% ipython --no-banner

In [1]: import numpy as np

In [2]: np.set_printoptions(suppress=True, linewidth=140)

In [3]: data = np.load("test7.npy")

In [4]: data
Out[4]: 
array([[18,  6, -9, -6],
       [ 6, 10, -1,  6],
       [-9, -1,  5,  5],
       [-6,  6,  5, 10]])

In [5]: # null space of dimension 2

In [6]: w, vecs = np.linalg.eigh(data)

In [7]: np.unique(w.round(6) + 0, return_counts=True)[1]
Out[7]: array([2, 1, 1])

In [8]: np.round(np.linalg.svd(data, compute_uv=False), 2) + 0
Out[8]: array([26.72, 16.28,  0.  ,  0.  ])

In [9]: np.round(vecs @ np.diag(w) @ vecs.T, 2)
Out[9]: 
array([[18.,  6., -9., -6.],
       [ 6., 10., -1.,  6.],
       [-9., -1.,  5.,  5.],
       [-6.,  6.,  5., 10.]])

In [10]: np.abs(vecs[:, -1]).round(6).argmax()
Out[10]: np.int64(0)

In [11]: np.round(np.sort(np.abs(np.linalg.eigvals(data))), 2) + 0
Out[11]: array([ 0.  ,  0.  , 16.28, 26.72])

In [12]: (data + data.T) / 2
Out[12]: 
array([[18.,  6., -9., -6.],
       [ 6., 10., -1.,  6.],
       [-9., -1.,  5.,  5.],
       [-6.,  6.,  5., 10.]])

In [13]: data.inv()
---------------------------------------------------------------------------
AttributeError                            Traceback (most recent call last)
Cell In[13], line 1
----> 1 data.inv()

AttributeError: 'numpy.ndarray' object has no attribute 'inv'

In [14]: np.allclose(data @ data.T, data.T @ data)
Out[14]: True

In [15]: np.allclose(data, data.T)
Out[15]: True

In [16]: U, s, vt = np.linalg.svd(data)

In [17]: vecs = vt[:(s > 1e-8).sum()]

In [18]: rng = np.random.default_rng(3946)

In [19]: vec = data[2] + 5 * data[0] + rng.integers(2) * np.eye(4)[3]

In [20]: vec
Out[20]: array([ 81.,  29., -40., -24.])

In [21]: np.round(vecs.T @ vecs, 2)
Out[21]: 
array([[ 0.68,  0.27, -0.33, -0.19],
       [ 0.27,  0.59, -0.01,  0.41],
       [-0.33, -0.01,  0.19,  0.21],
       [-0.19,  0.41,  0.21,  0.54]])

In [22]: np.round(np.diag(vecs.T @ vecs), 2)
Out[22]: array([0.68, 0.59, 0.19, 0.54])

In [23]: np.linalg.matrix_rank(np.vstack([data, vec]))
Out[23]: np.int64(3)

In [24]: rk = np.linalg.matrix_rank(data)

In [25]: rk
Out[25]: np.int64(2)

In [26]: ns = np.linalg.svd(data)[2][rk:].T

In [27]: np.round(ns @ ns.T, 2)
Out[27]: 
array([[ 0.32, -0.27,  0.33,  0.19],
       [-0.27,  0.41,  0.01, -0.41],
       [ 0.33,  0.01,  0.81, -0.21],
       [ 0.19, -0.41, -0.21,  0.46]])

In [28]: [int(np.linalg.matrix_rank(np.delete(data, i, axis=0))) for i in range(4)]
Out[28]: [2, 2, 2, 2]

In [29]: [int(np.linalg.matrix_rank(data[:, :j + 1])) for j in range(4)]
Out[29]: [1, 2, 2, 2]

In [30]: [int(np.linalg.matrix_rank(data[:i])) for i in range(1, len(data) + 1)]
Out[30]: [1, 2, 2, 2]

In [31]: proj = np.triu(np.array([[1, 1, 1, 1], [1, 0, 2, 2], [2, 1, 1, 0], [1, 1, 0, 1]]), 1) + np.eye(4)

In [32]: Y = proj @ data @ np.linalg.inv(proj)

In [33]: np.trace(Y), np.trace(data)
Out[33]: (np.float64(43.0), np.int64(43))

In [34]: proj @ data - data @ proj
Out[34]: 
array([[ -9.,  -3., -21.,  -9.],
       [-30.,   4.,  -6.,   4.],
       [  0.,   9.,  11.,  11.],
       [  0.,   6.,  -6.,  -6.]])

In [35]: round(float(np.linalg.det(Y)), 2)
Out[35]: -0.0

In [36]: X = np.load("out14.npy")

In [37]: X
Out[37]: 
array([[ 1,  2, -1, -1],
       [ 3,  4,  1,  1],
       [ 0,  1, -2, -2],
       [ 2,  3,  0,  0],
       [ 4,  5,  2,  2]])

In [38]: rk = np.linalg.matrix_rank(X)

In [39]: rk
Out[39]: np.int64(2)

In [40]: ns = np.linalg.svd(X)[2][rk:].T

In [41]: np.linalg.matrix_rank(X.T @ X), np.linalg.matrix_rank(X @ X.T)
Out[41]: (np.int64(2), np.int64(2))

In [42]: [int(np.linalg.matrix_rank(X[:, :j + 1])) for j in range(4)]
Out[42]: [1, 2, 2, 2]

In [43]: np.allclose(X @ ns, 0)
Out[43]: True

In [44]: ns.shape
Out[44]: (4, 2)

In [45]: U, s, vt = np.linalg.svd(X)

In [46]: s.round(2) + 0
Out[46]: array([9.49, 3.87, 0.  , 0.  ])

In [47]: Y = U[:, :2] @ np.diag(s[:2]) @ vt[:2]

In [48]: Y.round(2) + 0
Out[48]: 
array([[ 1.,  2., -1., -1.],
       [ 3.,  4.,  1.,  1.],
       [ 0.,  1., -2., -2.],
       [ 2.,  3.,  0.,  0.],
       [ 4.,  5.,  2.,  2.]])

In [49]: np.linalg.matrix_rank(Y)
Out[49]: np.int64(2)

In [50]: round(np.linalg.norm(X - Y) / np.linalg.norm(X), 2)
Out[50]: np.float64(0.0)

In [51]: Y = X + rng.integers(-2, 3, (5, 2)) @ rng.integers(-2, 3, (2, 4))

In [52]: Y
Out[52]: 
array([[ 5, -4,  1, -1],
       [ 3,  4,  1,  1],
       [ 4, -5,  0, -2],
       [ 2,  1,  6,  4],
       [ 6,  3,  0,  0]])

In [53]: np.abs(Y - X).sum(axis=1)
Out[53]: array([12,  0, 12, 12,  8])

In [54]: np.linalg.norm(X, axis=1).argmax()
Out[54]: np.int64(4)

In [55]: np.round(np.linalg.norm(X, axis=1), 2)
Out[55]: array([2.65, 5.2 , 3.  , 3.61, 7.  ])

In [56]: round(np.linalg.norm(X[1], 1), 2), round(np.linalg.norm(X[1], np.inf), 2)
Out[56]: (np.float64(9.0), np.float64(4.0))

In [57]: np.round(np.linalg.norm(X, "nuc"), 2)
Out[57]: np.float64(13.36)

In [58]: round(np.linalg.norm(X[1] - X[3]), 2)
Out[58]: np.float64(2.0)

In [59]: E = np.vander(np.arange(5) - 3, 4, increasing=True)

In [60]: E
Out[60]: 
array([[  1,  -3,   9, -27],
       [  1,  -2,   4,  -8],
       [  1,  -1,   1,  -1],
       [  1,   0,   0,   0],
       [  1,   1,   1,   1]])

In [61]: O, Rm = np.linalg.qr(E)

In [62]: np.allclose(Rm.T @ Rm, E.T @ E)
Out[62]: True

In [63]: np.round(O.T @ O, 2) + 0
Out[63]: 
array([[1., 0., 0., 0.],
       [0., 1., 0., 0.],
       [0., 0., 1., 0.],
       [0., 0., 0., 1.]])

In [64]: m1 = np.load("run8.npy")

In [65]: m1
Out[65]: 
array([[-1.25,  0.42, -0.52,  1.13],
       [-2.85,  1.58, -1.66,  3.16],
       [-3.54,  1.52, -1.66,  3.2 ],
       [ 1.79, -1.04,  0.73, -2.53],
       [-3.82,  1.76, -1.54,  4.2 ],
       [ 0.6 , -0.45,  0.29,  0.24],
       [-1.62, -0.02, -1.13,  1.25],
       [ 1.49, -0.86,  0.99, -1.63],
       [ 2.23, -0.89,  1.86, -2.4 ],
       [-1.09,  0.69, -0.15,  1.17],
       [-1.84,  1.21, -0.8 ,  2.09],
       [-0.58, -0.31, -0.28,  0.3 ],
       [ 0.42, -0.07,  0.69, -1.05],
       [-2.36,  1.84, -1.92,  2.86],
       [-0.4 ,  0.25,  0.  ,  0.73],
       [-0.58, -0.02, -0.77,  0.22],
       [-0.53,  0.14, -0.14,  0.3 ],
       [-1.6 ,  1.14, -0.53,  0.94],
       [-3.24,  1.83, -1.34,  3.01],
       [-0.93,  0.19, -0.61,  0.88],
       [-0.28, -0.22, -0.03,  0.21],
       [-1.64,  0.74, -0.9 ,  1.02],
       [ 0.04,  0.02, -0.4 ,  0.52],
       [ 0.58, -0.33,  0.29, -0.81],
       [-1.18,  0.77, -0.61,  1.15]])

In [66]: proj = E @ np.linalg.solve(E.T @ E, E.T)

In [67]: np.round(np.linalg.eigvalsh(proj), 2) + 0
Out[67]: array([0., 1., 1., 1., 1.])

In [68]: np.allclose(proj @ proj, proj)
Out[68]: True

In [69]: np.round(proj @ E[:, 2], 2) + 0
Out[69]: array([9., 4., 1., 0., 1.])

In [70]: np.round((np.eye(5) - proj) @ E, 2) + 0
Out[70]: 
array([[0., 0., 0., 0.],
       [0., 0., 0., 0.],
       [0., 0., 0., 0.],
       [0., 0., 0., 0.],
       [0., 0., 0., 0.]])

In [71]: u = np.array([0, 2, -2])

In [72]: np.round(np.correlate(m1[7], m1[14], "full"), 2)
Out[72]: array([ 1.09, -0.63,  1.1 , -2.  ,  0.59, -0.8 ,  0.65])

In [73]: np.convolve(m1[7], u)
Out[73]: array([ 0.  ,  2.98, -4.7 ,  3.7 , -5.24,  3.26])

In [74]: F = np.load("arr.npy")

In [75]: F
Out[75]: 
array([[ 1,  1,  1],
       [ 1,  1,  3],
       [ 3,  1,  3],
       [ 4,  3,  3],
       [ 5,  3,  5],
       [ 6,  4,  7],
       [ 7,  6,  7],
       [ 7,  7,  7],
       [ 7,  7,  7],
       [ 9,  7,  9],
       [ 9,  7,  9],
       [10,  9,  9],
       [11, 10,  9],
       [11, 11, 11],
       [13, 13, 13],
       [13, 13, 15],
       [14, 14, 16],
       [14, 16, 18],
       [16, 18, 18],
       [17, 19, 18]])

In [76]: # row 8 repeats row 7

In [77]: cov = np.cov(F, rowvar=False)

In [78]: np.argwhere(np.triu(np.abs(np.corrcoef(F.T)) > 0.8, 1))
Out[78]: 
array([[0, 1],
       [0, 2],
       [1, 2]])

In [79]: np.argsort(-F.std(axis=0).round(6), kind="stable")
Out[79]: array([1, 2, 0])

In [80]: np.round(F.std(axis=0), 2)
Out[80]: array([4.64, 5.48, 5.24])

In [81]: cov.round(2)
Out[81]: 
array([[22.62, 26.26, 24.83],
       [26.26, 31.63, 29.53],
       [24.83, 29.53, 28.88]])

In [82]: M = 5 * np.eye(5) + np.ones((5, 5))

In [83]: M
Out[83]: 
array([[6., 1., 1., 1., 1.],
       [1., 6., 1., 1., 1.],
       [1., 1., 6., 1., 1.],
       [1., 1., 1., 6., 1.],
       [1., 1., 1., 1., 6.]])

In [84]: np.round(np.linalg.norm(M, axis=0), 2)
Out[84]: array([6.32, 6.32, 6.32, 6.32, 6.32])

In [85]: np.linalg.norm(M, axis=1).argmax()
Out[85]: np.int64(0)

In [86]: round(float(np.linalg.norm(M) ** 2 / np.linalg.norm(M, 2) ** 2), 2)
Out[86]: 2.0

In [87]: round(float(np.linalg.norm(M[1] - M[0])), 2)
Out[87]: 7.07

In [88]: np.round(np.linalg.norm(M, axis=1), 2)
Out[88]: array([6.32, 6.32, 6.32, 6.32, 6.32])

In [89]: np.round(np.linalg.norm(M, 1), 2), round(np.linalg.norm(M, np.inf), 2)
Out[89]: (np.float64(10.0), np.float64(10.0))

In [90]: np.round(np.linalg.svd(M, compute_uv=False), 2)
Out[90]: array([10.,  5.,  5.,  5.,  5.])

In [91]: np.diff(M, axis=0)
Out[91]: 
array([[-5.,  5.,  0.,  0.,  0.],
       [ 0., -5.,  5.,  0.,  0.],
       [ 0.,  0., -5.,  5.,  0.],
       [ 0.,  0.,  0., -5.,  5.]])

In [92]: M.sum(axis=0)
Out[92]: array([10., 10., 10., 10., 10.])

In [93]: np.unravel_index(np.abs(M).argmax(), M.shape)
Out[93]: (np.int64(0), np.int64(0))

In [94]: M.mean(axis=0)
Out[94]: array([2., 2., 2., 2., 2.])

In [95]: round(np.linalg.norm(M), 2)
Out[95]: np.float64(14.14)

In [96]: Y = np.array([[3, 4], [5, 5], [-3, -5], [-4, -5], [-4, -2]])

In [97]: basis = np.array([[3, 1, 5], [1, 5, 8]])

In [98]: feats = Y @ basis

In [99]: feats
Out[99]: 
array([[ 13,  23,  47],
       [ 20,  30,  65],
       [-14, -28, -55],
       [-17, -29, -60],
       [-14, -14, -36]])

In [100]: # null space of dimension 1

In [101]: Y = np.array([[2, 5], [3, 6], [0, 0]])

In [102]: feats @ Y
Out[102]: 
array([[  95,  203],
       [ 130,  280],
       [-112, -238],
       [-121, -259],
       [ -70, -154]])

In [103]: np.einsum("ik,kj->ij", feats, Y)
Out[103]: 
array([[  95,  203],
       [ 130,  280],
       [-112, -238],
       [-121, -259],
       [ -70, -154]])

In [104]: np.linalg.matrix_rank(feats @ Y)
Out[104]: np.int64(2)

In [105]: np.vstack([feats, Y.T]).shape
Out[105]: (7, 3)

In [106]: np.einsum("ij->j", feats)
Out[106]: array([-12, -18, -39])

In [107]: np.linalg.matrix_rank(np.vstack([feats, Y.T]))
Out[107]: np.int64(3)

In [108]: Y = feats / np.linalg.norm(feats, axis=1, keepdims=True)

In [109]: cov = Y @ Y.T

In [110]: np.argwhere(np.triu(np.abs(cov) > 0.95, 1))
Out[110]: 
array([[0, 1],
       [0, 2],
       [0, 3],
       [0, 4],
       [1, 2],
       [1, 3],
       [1, 4],
       [2, 3],
       [2, 4],
       [3, 4]])

In [111]: (cov - 2 * np.eye(5)).round(6).argmax(axis=1)
Out[111]: array([1, 0, 3, 2, 3])

In [112]: Y = np.c_[F[:, :2] @ np.array([[2, -7], [-8, 9]]), np.array([0, 1, 1, 1, 2, 0, 1, 1, 1, 0, 0, 2, 2, 0, 0, 1, 1, 1, 0, 1])]

In [113]: Y
Out[113]: 
array([[  -6,    2,    0],
       [  -6,    2,    1],
       [  -2,  -12,    1],
       [ -16,   -1,    1],
       [ -14,   -8,    2],
       [ -20,   -6,    0],
       [ -34,    5,    1],
       [ -42,   14,    1],
       [ -42,   14,    1],
       [ -38,    0,    0],
       [ -38,    0,    0],
       [ -52,   11,    2],
       [ -58,   13,    2],
       [ -66,   22,    0],
       [ -78,   26,    0],
       [ -78,   26,    1],
       [ -84,   28,    1],
       [-100,   46,    1],
       [-112,   50,    0],
       [-118,   52,    1]])

In [114]: np.round(np.linalg.lstsq(F, Y[:, 0])[0], 2) + 0
Out[114]: array([ 2., -8.,  0.])

In [115]: np.round(np.linalg.norm(Y - F @ np.linalg.lstsq(F, Y)[0], axis=0), 2) + 0
Out[115]: array([0.  , 0.  , 3.25])
